% python3 -q
>>> import numpy as np
>>> import numpy.linalg as la
>>> np.set_printoptions(precision=1, suppress=True, linewidth=200, sign=" ")
>>> rd = lambda a: np.round(a, 1) + 0
>>> m1 = np.arange(15).reshape(5, 3) + 4
>>> m1
array([[  4,   5,   6],
       [  7,   8,   9],
       [ 10,  11,  12],
       [ 13,  14,  15],
       [ 16,  17,  18]])
>>> print(np.allclose(m1[:-1].T @ la.lstsq(m1[:-1].T, m1[-1])[0], m1[-1]))
True
>>> rd(m1 @ la.pinv(m1) @ m1)
array([[  4.,   5.,   6.],
       [  7.,   8.,   9.],
       [ 10.,  11.,  12.],
       [ 13.,  14.,  15.],
       [ 16.,  17.,  18.]])
>>> J = np.load("arr.npy")
>>> J
array([[ 0, -3, -1],
       [-3,  0, -3],
       [-1, -3,  0]])
>>> ev, V = la.eig(J)
>>> rd(ev)
array([-4.8,  1. ,  3.8])
>>> print(rd(J @ V[:, 0] - ev[0] * V[:, 0]))
[ 0.  0.  0.]
>>> rd(np.sort(la.eigvals(la.inv(J))))
array([-0.2,  0.3,  1. ])
>>> rd(np.sort(la.eigvals(J @ J)))
array([  1. ,  14.2,  22.8])
>>> np.unravel_index(np.abs(J).argmax(), J.shape)
(np.int64(0), np.int64(1))
>>> rd(J.mean(axis=0))
array([-1.3, -2. , -1.3])
>>> np.count_nonzero(J)
np.int64(6)
>>> rd(la.svd(J, compute_uv=False))
array([ 4.8,  3.8,  1. ])
>>> np.abs(J).max()
np.int64(3)
>>> print(J.shape)
(3, 3)
>>> np.all(la.eigvalsh(J) > 0)
np.False_
>>> [round(float(la.det(J[:i, :i])), 2) + 0 for i in range(1, 4)]
[0.0, -9.0, -18.0]
>>> try:
...     la.cholesky(J)
... except la.LinAlgError as e:
...     print(repr(e))
... 
LinAlgError('Matrix is not positive definite')
>>> K = np.loadtxt("dump.csv", delimiter=",")
>>> K
array([[ 0.,  2.],
       [ 3.,  0.],
       [ 3.,  3.],
       [ 1.,  3.]])
>>> blk = np.stack([K, 4 * K, K[::-1]])
>>> la.matrix_rank(blk)
array([ 2,  2,  2])
>>> la.matrix_rank(blk.reshape(3, -1))
np.int64(2)
>>> np.einsum("bij,cij->bc", blk, blk)
array([[  41.,  164.,   30.],
       [ 164.,  656.,  120.],
       [  30.,  120.,   41.]])
>>> rd(la.norm(blk, axis=(1, 2)))
array([  6.4,  25.6,   6.4])
>>> t = np.radians(157)
>>> Rm = np.eye(2)
>>> Rm[1, 1] = Rm[0, 0] = np.cos(t)
>>> Rm[1, 0], Rm[0, 1] = -np.sin(t), np.sin(t)
>>> rd(Rm)
array([[-0.9,  0.4],
       [-0.4, -0.9]])
>>> Y = K @ Rm.T
>>> print(np.allclose(la.norm(K, axis=1), la.norm(Y, axis=1)))
True
>>> print(rd(la.svd(K, compute_uv=False)), rd(la.svd(Y, compute_uv=False)))
[ 5.7  2.9] [ 5.7  2.9]
>>> x = np.array([-1, 7])
>>> K @ np.ones(2)
array([ 2.,  3.,  6.,  4.])
>>> np.einsum("ij,j->i", K, x)
array([14., -3., 18., 20.])
>>> print(K @ (2 * x))
[28. -6. 36. 40.]
>>> X = np.loadtxt("data.csv", delimiter=",")
>>> print(X)
[[ 4.   4.   1.  -1. ]
 [-2.7 -0.7  0.6  0.8]
 [-1.3  2.  -1.1 -3.3]
 [-1.3 -1.  -0.9  1.4]
 [-0.7 -0.7 -0.9  0.7]
 [-0.6 -2.3  0.4  0.2]
 [ 0.3 -0.2 -0.3 -1. ]
 [-1.1 -0.2  0.4  1.4]
 [-0.3  0.3 -1.4  1. ]
 [ 0.6 -0.7 -1.2  1.2]
 [-0.2 -0.4 -0.2 -0.9]
 [ 0.7  0.   1.1  0.9]
 [ 0.4 -2.   1.7  2.1]
 [ 0.3 -1.4 -0.1  0.3]
 [ 0.6 -0.2  0.1 -1.4]
 [ 0.6 -0.3 -1.1 -0.6]
 [-2.1 -0.6  0.  -1.3]
 [-1.3  1.8  0.7  0.3]
 [ 0.2 -0.4  0.7  0.4]
 [ 0.2 -0.9 -0.9  0.5]
 [-1.   0.6 -0.5  0.2]
 [ 0.   1.9 -0.6 -0.7]
 [-1.1 -0.2 -0.8 -0.8]
 [ 0.8  0.6  0.6 -0.7]
 [-1.2  0.1  0.7 -0.1]
 [-0.9  0.5 -0.6  0.2]
 [-1.   0.2 -0.9  1.9]
 [ 0.3  1.2  0.6  0.9]]
>>> Q, V = la.qr(X[:, :3])[0], la.qr(X[:, 3:])[0]
>>> sv = la.svd(Q.T @ V, compute_uv=False)
>>> rd(la.norm(Q @ Q.T - V @ V.T, 2))
np.float64(1.0)
>>> Xs = (X - X.mean(axis=0)) / X.std(axis=0)
>>> rd(Xs.std(axis=0))
array([ 1.,  1.,  1.,  1.])
>>> np.argwhere(np.abs(Xs) > 2)
array([[  0,   0],
       [  0,   1],
       [  1,   0],
       [  2,   3],
       [ 12,   2]])
>>> coef = la.lstsq(np.delete(Xs, 2, axis=1), Xs[:, 2])[0]
>>> rd(coef)
array([ 0.2,  0. ,  0.2])
>>> print(rd(1 - np.var(Xs[:, 2] - np.delete(Xs, 2, axis=1) @ coef)))
0.1
>>> np.abs(coef).argmax()
np.int64(0)
>>> arr = np.load("a.npy")
>>> print(arr)
[[ 3  0  0]
 [ 0  2  0]
 [ 0  0  1]]
>>> # 3 groups of indices that never mix
>>> left, sv = la.svd(arr)
Traceback (most recent call last):
  File "<python-input-58>", line 1, in <module>
    left, sv = la.svd(arr)
    ^^^^^^^^
ValueError: too many values to unpack (expected 2)
>>> left, sv, vt = la.svd(arr, full_matrices=False)
>>> sv
array([ 3.,  2.,  1.])
>>> print(left.shape, sv.shape, vt.shape)
(3, 3) (3,) (3, 3)
>>> print(rd(sv / sv[0]))
[ 1.   0.7  0.3]
>>> (sv > 1e-8).sum()
np.int64(3)
>>> vt @ vt.T
array([[ 1.,  0.,  0.],
       [ 0.,  1.,  0.],
       [ 0.,  0.,  1.]])
>>> ev, V = la.eigh(arr)
>>> ev.sum(), np.trace(arr)
(np.float64(6.0), np.int64(6))
>>> print(V.T @ V)
[[ 1.  0.  0.]
 [ 0.  1.  0.]
 [ 0.  0.  1.]]
>>> proj = np.triu(np.array([[3, 3, -3], [-3, 2, 0], [-1, 2, 2]]), 1) + np.eye(3)
>>> Y = proj @ arr @ la.inv(proj)
>>> np.trace(Y), np.trace(arr)
(np.float64(6.0), np.int64(6))
>>> la.matrix_rank(Y)
np.int64(3)
>>> proj @ arr - arr @ proj
array([[ 0., -3.,  6.],
       [ 0.,  0.,  0.],
       [ 0.,  0.,  0.]])
>>> print(np.poly(Y))
[ 1. -6. 11. -6.]
>>> rd(la.det(Y))
np.float64(6.0)
>>> print(Y)
[[ 3. -3.  6.]
 [ 0.  2.  0.]
 [ 0.  0.  1.]]
>>> la.matrix_rank(Y - Y[0, 0] * np.eye(3))
np.int64(2)
>>> Y @ Y
array([[  9., -15.,  24.],
       [  0.,   4.,   0.],
       [  0.,   0.,   1.]])
>>> np.prod(np.diag(Y)), rd(la.det(Y))
(np.float64(6.0), np.float64(6.0))
>>> x = np.array([5, 6, 7])
>>> np.sign((arr @ x).round(6))
array([ 1,  1,  1])
>>> arr * x
array([[ 15,   0,   0],
       [  0,  12,   0],
       [  0,   0,   7]])
>>> print(np.einsum("ij,j->i", arr, x))
[ 15  12   7]
>>> (arr * x).sum(axis=1)
array([ 15,  12,   7])
>>> feats = np.load("case12.npy")
>>> feats
array([[ 6,  0,  7,  0,  0],
       [ 0, -4,  0, -8, -2],
       [ 1,  0, -9,  0,  0],
       [ 0, -7,  0,  5,  1],
       [ 0,  9,  0,  9, -5]])
>>> x = np.array([9, 4, 4, 8, 0])
>>> feats * x
array([[ 54,   0,  28,   0,   0],
       [  0, -16,   0, -64,   0],
       [  9,   0, -36,   0,   0],
       [  0, -28,   0,  40,   0],
       [  0,  36,   0,  72,   0]])
>>> np.einsum("ij,j->i", feats, x)
array([ 82, -80, -27,  12, 108])
>>> np.sign((feats @ x).round(6))
array([ 1, -1, -1,  1,  1])
>>> la.norm(feats @ x) <= la.norm(feats, 2) * la.norm(x) + 1e-9
np.True_
>>> (feats * x).sum(axis=1)
array([ 82, -80, -27,  12, 108])
>>> (la.matrix_power((feats != 0) + (feats.T != 0) + np.eye(5), 5) > 0).astype(int)
array([[ 1,  0,  1,  0,  0],
       [ 0,  1,  0,  1,  1],
       [ 1,  0,  1,  0,  0],
       [ 0,  1,  0,  1,  1],
       [ 0,  1,  0,  1,  1]])
>>> rd(la.det(feats))
np.float64(-34160.0)
>>> rd(np.sort(la.eigvals(feats).real))
array([-9.5, -6.8, -6.8,  6.5,  9.6])
>>> np.flatnonzero(la.matrix_power((feats != 0) + (feats.T != 0) + np.eye(5), 5)[2])
array([ 0,  2])
>>> Q, Rm = la.qr(feats)
>>> print(rd(np.trace(Q @ Q.T)))
5.0
>>> print(rd(Q @ Rm))
[[ 6.  0.  7.  0.  0.]
 [ 0. -4.  0. -8. -2.]
 [ 1.  0. -9.  0.  0.]
 [ 0. -7.  0.  5.  1.]
 [ 0.  9.  0.  9. -5.]]
>>> rd(Q)
array([[-1. ,  0. , -0.2,  0. ,  0. ],
       [ 0. , -0.3,  0. ,  0.5,  0.8],
       [-0.2,  0. ,  1. ,  0. ,  0. ],
       [ 0. , -0.6,  0. , -0.8,  0.3],
       [ 0. ,  0.7,  0. , -0.4,  0.6]])
>>> print(Q.shape, Rm.shape)
(5, 5) (5, 5)
>>> print(rd(Rm))
[[ -6.1   0.   -5.4   0.    0. ]
 [  0.   12.1   0.    6.5  -3.6]
 [  0.    0.  -10.    0.    0. ]
 [  0.    0.    0.  -11.3   0. ]
 [  0.    0.    0.    0.   -4.1]]
>>> print(np.trace(feats))
-7
>>> (feats + feats.T) / 2
array([[ 6. ,  0. ,  4. ,  0. ,  0. ],
       [ 0. , -4. ,  0. , -7.5,  3.5],
       [ 4. ,  0. , -9. ,  0. ,  0. ],
       [ 0. , -7.5,  0. ,  5. ,  5. ],
       [ 0. ,  3.5,  0. ,  5. , -5. ]])
>>> rd(np.sort(np.abs(la.eigvals(feats))))
array([ 6.5,  7.6,  7.6,  9.5,  9.6])
>>> la.matrix_power(feats, 2)
array([[  43,    0,  -21,    0,    0],
       [   0,   54,    0,  -26,   10],
       [  -3,    0,   88,    0,    0],
       [   0,    2,    0,   90,   14],
       [   0, -144,    0,  -72,   16]])
>>> print((feats - feats.T) / 2)
[[ 0.   0.   3.   0.   0. ]
 [ 0.   0.   0.  -0.5 -5.5]
 [-3.   0.   0.   0.   0. ]
 [ 0.   0.5  0.   0.  -4. ]
 [ 0.   5.5  0.   4.   0. ]]
>>> la.determinant(feats)
Traceback (most recent call last):
  File "<python-input-107>", line 1, in <module>
    la.determinant(feats)
    ^^^^^^^^^^^^^^
AttributeError: module 'numpy.linalg' has no attribute 'determinant'
>>> rd(np.abs(la.eigvals(feats)).max())
np.float64(9.6)
>>> np.allclose(feats, feats.T)
False
>>> r0 = np.array([2, 0])
>>> print(np.polyval(r0, feats[3]))
[  0 -14   0  10   2]
>>> np.cross(feats[3, :3], feats[2, :3])
array([ 63,   0,   7])
>>> np.array([np.convolve(row, r0, "same") for row in feats])
array([[ 12,   0,  14,   0,   0],
       [  0,  -8,   0, -16,  -4],
       [  2,   0, -18,   0,   0],
       [  0, -14,   0,  10,   2],
       [  0,  18,   0,  18, -10]])
>>> A = np.loadtxt("m.csv", delimiter=",")
>>> A
array([[-3.,  2.],
       [-1.,  0.]])
>>> left, sv, vt = la.svd(m1)
>>> V = vt[:(sv > 1e-8).sum()]
>>> rng = np.random.default_rng(937708)
>>> x = m1[2] + -3 * m1[0] + rng.integers(2) * np.eye(3)[0]
>>> x
array([-2., -4., -6.])
>>> np.allclose(V.T @ V @ x, x)
True
>>> la.matrix_rank(np.vstack([m1, x]))
np.int64(2)
>>> rd(np.diag(V.T @ V))
array([ 0.8,  0.3,  0.8])
>>> ev, V = la.eig(A)
>>> rd(np.sort(la.eigvals(A @ A)))
array([ 1.,  4.])
>>> blk = np.stack([A, 3 * A, A[::-1]])
>>> la.matrix_rank(blk.reshape(3, -1))
np.int64(2)
>>> rd(la.det(blk))
array([ 2., 18., -2.])
>>> A.sum(axis=1)
array([-1., -1.])
>>> la.matrix_rank(A)
np.int64(2)
>>> rd(la.svd(A, compute_uv=False))
array([ 3.7,  0.5])
>>> rd(la.norm(A))
np.float64(3.7)
>>> np.unravel_index(np.abs(A).argmax(), A.shape)
(np.int64(0), np.int64(0))
>>> A.shape
(2, 2)
>>> A[2]
Traceback (most recent call last):
  File "<python-input-135>", line 1, in <module>
    A[2]
    ~^^^
IndexError: index 2 is out of bounds for axis 0 with size 2
>>> M = np.load("w.npy")
>>> M
array([[ 0.,  1.,  1.,  1.],
       [ 1.,  0.,  1.,  1.],
       [ 1.,  1.,  0.,  1.],
       [ 1.,  1.,  1.,  0.]])
>>> np.sort(np.abs(np.fft.fft(M[0]))), rd(np.sort(la.svd(M, compute_uv=False)))
(array([ 1.,  1.,  1.,  3.]), array([ 1.,  1.,  1.,  3.]))
>>> M @ np.ones(4)
array([ 3.,  3.,  3.,  3.])
>>> Y = K + rng.integers(-2, 3, (4, 1)) @ rng.integers(-2, 3, (1, 2))
>>> Y
array([[-2.,  1.],
       [-1., -2.],
       [ 3.,  3.],
       [-3.,  1.]])
>>> print(la.matrix_rank(Y - K, tol=1e-8))
1
>>> Y - K
array([[-2., -1.],
       [-4., -2.],
       [ 0.,  0.],
       [-4., -2.]])
>>> rd(la.svd(Y - K, compute_uv=False))
array([ 6.7,  0. ])
>>> ev, V = la.eigh(M)
>>> x = np.array([5, 9, 1, 5])
>>> rd(V * np.abs(ev) @ V.T)
array([[ 1.5,  0.5,  0.5,  0.5],
       [ 0.5,  1.5,  0.5,  0.5],
       [ 0.5,  0.5,  1.5,  0.5],
       [ 0.5,  0.5,  0.5,  1.5]])
>>> rd(x @ M @ x / (x @ x)), ev[0], ev[-1]
(np.float64(2.0), np.float64(-1.0), np.float64(3.0))
